$ ipython --no-banner

In [1]: import numpy as np

In [2]: np.set_printoptions(suppress=True, linewidth=100)

In [3]: def tidy(a):
   ...:     return np.round(a, 3) + 0
   ...: 

In [4]: arr = np.load("block0.npy")

In [5]: print(arr)
[[ 3. -2. -2.]
 [-2.  6.  4.]
 [-2.  4.  6.]]

In [6]: proj = np.triu(np.array([[-1, 3, -3], [1, -3, -2], [-1, 2, 1]]), 1) + np.eye(3)

In [7]: B = proj @ arr @ np.linalg.inv(proj)

In [8]: print(B)
[[  3.  -5.  -9.]
 [  2.  -8. -18.]
 [ -2.  10.  20.]]

In [9]: F = np.load("arr.npy")

In [10]: print(F)
[[ 1 -1 -1  1 -1  1  1 -1]
 [ 1  1 -1 -1 -1 -1  1  1]]

In [11]: print(F.reshape(2, -1))
[[ 1 -1 -1  1 -1  1  1 -1]
 [ 1  1 -1 -1 -1 -1  1  1]]

In [12]: print(F.reshape(-1, 2))
[[ 1 -1]
 [-1  1]
 [-1  1]
 [ 1 -1]
 [ 1  1]
 [-1 -1]
 [-1 -1]
 [ 1  1]]

In [13]: F.reshape(2, 9)
---------------------------------------------------------------------------
ValueError                                Traceback (most recent call last)
Cell In[13], line 1
----> 1 F.reshape(2, 9)

ValueError: cannot reshape array of size 16 into shape (2,9)

In [14]: t3 = F.reshape(2, 2, -1)

In [15]: print(np.swapaxes(t3, 1, 2)[0])
[[ 1 -1]
 [-1  1]
 [-1  1]
 [ 1 -1]]

In [16]: print(np.einsum("ihd,ihd->ih", t3, t3))
[[4 4]
 [4 4]]

In [17]: print(t3.shape)
(2, 2, 4)

In [18]: B = np.array([[-2, 2, -1, 2],
    ...:     [-1, -2, 0, 0],
    ...:     [-1, 2, -2, 2],
    ...:     [1, 2, 0, 0],
    ...:     [0, 1, -2, 1],
    ...:     [2, 0, 1, 1],
    ...:     [-2, -1, -1, 0]])

In [19]: mat = B.T @ B

In [20]: print(mat)
[[15  0  8 -4]
 [ 0 18 -7  9]
 [ 8 -7 11 -7]
 [-4  9 -7 10]]

In [21]: ang = np.radians(60)

In [22]: R = np.eye(4)

In [23]: R[1, 1] = R[0, 0] = np.cos(ang)

In [24]: R[1, 0], R[0, 1] = -np.sin(ang), np.sin(ang)

In [25]: print(tidy(R))
[[ 0.5    0.866  0.     0.   ]
 [-0.866  0.5    0.     0.   ]
 [ 0.     0.     1.     0.   ]
 [ 0.     0.     0.     1.   ]]

In [26]: B = mat @ R.T

In [27]: print(tidy(np.linalg.det(R)), np.trace(R))
1.0 3.0

In [28]: print(np.allclose(np.linalg.norm(mat, axis=1), np.linalg.norm(B, axis=1)))
True

In [29]: print(np.allclose(mat @ mat.T, B @ B.T))
True

In [30]: W0 = np.load("layer12.npy")

In [31]: print(W0)
[[-0.4  1.   2.2 -1.7  1.1]
 [ 2.1  0.3 -0.5  1.4 -0.7]
 [ 1.1 -1.3  0.3  1.1  0.8]
 [ 1.2  1.7 -0.7 -0.7  0.4]]

In [32]: B = np.array([[-4, 4], [-4, 3]])

In [33]: C = np.kron(B, W0)

In [34]: print(C.shape)
(8, 10)

In [35]: print(np.linalg.matrix_rank(C))
8

In [36]: print(tidy(np.linalg.norm(C, 2)), tidy(np.linalg.norm(B, 2) * np.linalg.norm(W0, 2)))
28.942 28.942

In [37]: print(tidy(np.linalg.norm(W0[0], 1)), tidy(np.linalg.norm(W0[0], np.inf)))
6.4 2.2

In [38]: print(W0[0] @ W0[3])
1.31

In [39]: print(tidy(np.linalg.norm(W0, axis=0)))
[2.687 2.381 2.381 2.559 1.581]

In [40]: print(tidy(np.linalg.norm(W0, 1)), tidy(np.linalg.norm(W0, np.inf)))
4.9 6.4

In [41]: print(tidy(np.linalg.norm(W0) ** 2 / np.linalg.norm(W0, 2) ** 2))
1.87

In [42]: feats = np.loadtxt("test15.csv", delimiter=",")

In [43]: print(feats)
[[ 1.435  0.989 -1.68  -0.711 -0.454 -1.529]
 [-1.163  1.019 -2.3    2.352 -1.437  2.434]
 [ 0.623  0.697  0.485 -0.45   0.221  3.433]]

In [44]: rng = np.random.default_rng(63623)

In [45]: B = feats + rng.integers(-2, 3, (3, 2)) @ rng.integers(-2, 3, (2, 6))

In [46]: print(tidy(B))
[[-0.565 -1.011 -1.68   1.289  1.546  0.471]
 [-3.163 -0.981 -3.3    2.352 -2.437  2.434]
 [ 0.623  0.697 -0.515 -2.45  -2.779  1.433]]

In [47]: print(np.linalg.matrix_rank(B - feats, tol=1e-8))
2

In [48]: print(tidy(B - feats))
[[-2. -2.  0.  2.  2.  2.]
 [-2. -2. -1.  0. -1.  0.]
 [ 0.  0. -1. -2. -3. -2.]]

In [49]: X = np.load("mat.npy")

In [50]: print(X)
[[ 2  3  4  5  6  7]
 [ 8  9 10 11 12 13]
 [14 15 16 17 18 19]
 [20 21 22 23 24 25]
 [26 27 28 29 30 31]]

In [51]: u = np.array([4, 0, 2])

In [52]: print(np.array([np.convolve(row, u, "same") for row in X]))
[[ 12  20  26  32  38  12]
 [ 36  56  62  68  74  24]
 [ 60  92  98 104 110  36]
 [ 84 128 134 140 146  48]
 [108 164 170 176 182  60]]

In [53]: print(np.linalg.matrix_rank(X, rtol=0.1))
1

In [54]: print(np.argsort(-np.linalg.norm(X, axis=0).round(6), kind="stable")[:3])
[5 4 3]

In [55]: ang = np.radians(30)

In [56]: R = np.eye(6)

In [57]: R[5, 5] = R[2, 2] = np.cos(ang)

In [58]: R[5, 2], R[2, 5] = -np.sin(ang), np.sin(ang)

In [59]: print(tidy(R))
[[ 1.     0.     0.     0.     0.     0.   ]
 [ 0.     1.     0.     0.     0.     0.   ]
 [ 0.     0.     0.866  0.     0.     0.5  ]
 [ 0.     0.     0.     1.     0.     0.   ]
 [ 0.     0.     0.     0.     1.     0.   ]
 [ 0.     0.    -0.5    0.     0.     0.866]]

In [60]: B = X @ R.T

In [61]: print(tidy(np.linalg.det(R)), tidy(np.trace(R)))
1.0 5.732

In [62]: print(np.allclose(X @ X.T, B @ B.T))
True

In [63]: M = np.load("x.npy")

In [64]: print(M)
[[3. 1. 1. 1. 1.]
 [1. 3. 1. 1. 1.]
 [1. 1. 3. 1. 1.]
 [1. 1. 1. 3. 1.]
 [1. 1. 1. 1. 3.]]

In [65]: lab = rng.permutation(5)

In [66]: print(lab)
[0 2 3 4 1]

In [67]: B = M[lab][:, lab]

In [68]: print(np.diag(B))
[3. 3. 3. 3. 3.]

In [69]: print(tidy(np.linalg.det(B)), tidy(np.linalg.det(M[lab])))
112.0 -112.0

In [70]: L = np.linalg.cholesky(M)

In [71]: print(tidy(M / np.sqrt(np.outer(np.diag(M), np.diag(M)))))
[[1.    0.333 0.333 0.333 0.333]
 [0.333 1.    0.333 0.333 0.333]
 [0.333 0.333 1.    0.333 0.333]
 [0.333 0.333 0.333 1.    0.333]
 [0.333 0.333 0.333 0.333 1.   ]]

In [72]: print(tidy(L @ L.T))
[[3. 1. 1. 1. 1.]
 [1. 3. 1. 1. 1.]
 [1. 1. 3. 1. 1.]
 [1. 1. 1. 3. 1.]
 [1. 1. 1. 1. 3.]]

In [73]: ang = np.radians(90)

In [74]: R = np.eye(5)

In [75]: R[2, 2] = R[4, 4] = np.cos(ang)

In [76]: R[2, 4], R[4, 2] = -np.sin(ang), np.sin(ang)

In [77]: print(tidy(R))
[[ 1.  0.  0.  0.  0.]
 [ 0.  1.  0.  0.  0.]
 [ 0.  0.  0.  0. -1.]
 [ 0.  0.  0.  1.  0.]
 [ 0.  0.  1.  0.  0.]]

In [78]: B = M @ R.T

In [79]: print(np.allclose(np.linalg.norm(M, axis=1), np.linalg.norm(B, axis=1)))
True

In [80]: print(np.allclose(M @ M.T, B @ B.T))
True

In [81]: vals, evecs = np.linalg.eigh(M)

In [82]: vec = np.array([1, -4, 5, 4, 5])

In [83]: print(tidy(vec @ M @ vec / (vec @ vec)), tidy(vals[0]), vals[-1])
3.458 2.0 7.0

In [84]: print(tidy(np.linalg.eigvalsh(M[1:, 1:])))
[2. 2. 2. 6.]

In [85]: print((np.sign(evecs[:, -1].round(6)) == np.sign(evecs[0, -1].round(6))).astype(int))
[1 1 1 1 1]

In [86]: print(vec @ M @ vec)
287.0

In [87]: print(tidy(evecs * np.abs(vals) @ evecs.T))
[[3. 1. 1. 1. 1.]
 [1. 3. 1. 1. 1.]
 [1. 1. 3. 1. 1.]
 [1. 1. 1. 3. 1.]
 [1. 1. 1. 1. 3.]]

In [88]: print(tidy(evecs * np.sqrt(vals) @ evecs.T))
[[1.661 0.246 0.246 0.246 0.246]
 [0.246 1.661 0.246 0.246 0.246]
 [0.246 0.246 1.661 0.246 0.246]
 [0.246 0.246 0.246 1.661 0.246]
 [0.246 0.246 0.246 0.246 1.661]]

In [89]: J = np.load("run12.npy")

In [90]: print(J)
[[ 1.765 -2.706  2.548 -2.842]
 [-1.942  2.793 -0.841  3.567]
 [-0.456  4.196 -2.599  0.652]
 [-1.127 -4.595  0.968 -1.297]
 [-2.307  1.323 -3.68   2.093]
 [-4.978  0.301 -0.327 -0.151]
 [-1.056  1.479  3.94   2.485]
 [-1.296 -1.991 -3.739 -2.318]
 [-1.774  3.728 -0.926 -2.663]
 [-1.512  4.344  1.241 -1.517]
 [ 0.09   4.229 -2.419 -1.119]
 [-0.672 -0.91   4.197 -2.47 ]
 [ 3.899 -0.032  2.242  2.183]
 [ 4.044 -1.119 -2.588  0.833]
 [-2.888  0.818 -3.132 -2.486]]

In [91]: t3 = np.stack([arr, -2 * arr, arr[::-1]])

In [92]: print(np.linalg.matrix_rank(t3.reshape(3, -1)))
2

In [93]: print(t3.shape)
(3, 3, 3)

In [94]: print(np.einsum("bij,cij->bc", t3, t3))
[[ 129. -258.    4.]
 [-258.  516.   -8.]
 [   4.   -8.  129.]]

In [95]: print(tidy(np.linalg.norm(t3, axis=(1, 2))))
[11.358 22.716 11.358]

In [96]: print((t3 @ arr.T).shape)
(3, 3, 3)

In [97]: print(tidy(np.linalg.det(t3)))
[  44. -352.  -44.]

In [98]: W = np.array([[-2, 0, 2], [2, 2, -1], [2, 0, -2], [-1, 0, 1], [-2, 2, 0]])

In [99]: c = np.array([-6, -5, 9])

In [100]: hid = np.maximum(W0 @ W + c, 0)

In [101]: print((hid > 0).mean(axis=0))
[0.25 0.   1.  ]

In [102]: print((hid > 0).astype(int))
[[1 0 1]
 [0 0 1]
 [0 0 1]
 [0 0 1]]

In [103]: C = np.array([[-3, -2], [-2, 2], [-3, -1]])

In [104]: print(W @ C)
[[ 0  2]
 [-7  1]
 [ 0 -2]
 [ 0  1]
 [ 2  8]]

In [105]: B = np.array([[-3, 0], [-2, -2], [2, 0], [3, -3]])

In [106]: print(tidy(np.einsum("ij->j", J)))
[-10.21   11.858  -5.115  -5.05 ]

In [107]: print(np.linalg.matrix_rank(J @ B))
2

In [108]: print(tidy(np.einsum("ij,ij->i", J, J)))
[25.007 25.003 24.994 25.003 24.996 25.001 25.001 24.997 24.994 24.998 24.996 24.995 24.995 24.998
 24.999]

In [109]: U, sigma, Vh = np.linalg.svd(X)

In [110]: evecs = Vh[:(sigma > 1e-8).sum()]

In [111]: vec = X[2] + -1 * X[3] + rng.integers(2) * np.eye(6)[3]

In [112]: print(vec)
[-6. -6. -6. -6. -6. -6.]

In [113]: print(tidy(np.diag(evecs.T @ evecs)))
[0.524 0.295 0.181 0.181 0.295 0.524]

In [114]: print(np.allclose(evecs.T @ evecs @ vec, vec))
True

In [115]: Q, R = np.linalg.qr(J)

In [116]: print(np.allclose(R.T @ R, J.T @ J))
True

In [117]: print(tidy(Q @ R))
[[ 1.765 -2.706  2.548 -2.842]
 [-1.942  2.793 -0.841  3.567]
 [-0.456  4.196 -2.599  0.652]
 [-1.127 -4.595  0.968 -1.297]
 [-2.307  1.323 -3.68   2.093]
 [-4.978  0.301 -0.327 -0.151]
 [-1.056  1.479  3.94   2.485]
 [-1.296 -1.991 -3.739 -2.318]
 [-1.774  3.728 -0.926 -2.663]
 [-1.512  4.344  1.241 -1.517]
 [ 0.09   4.229 -2.419 -1.119]
 [-0.672 -0.91   4.197 -2.47 ]
 [ 3.899 -0.032  2.242  2.183]
 [ 4.044 -1.119 -2.588  0.833]
 [-2.888  0.818 -3.132 -2.486]]
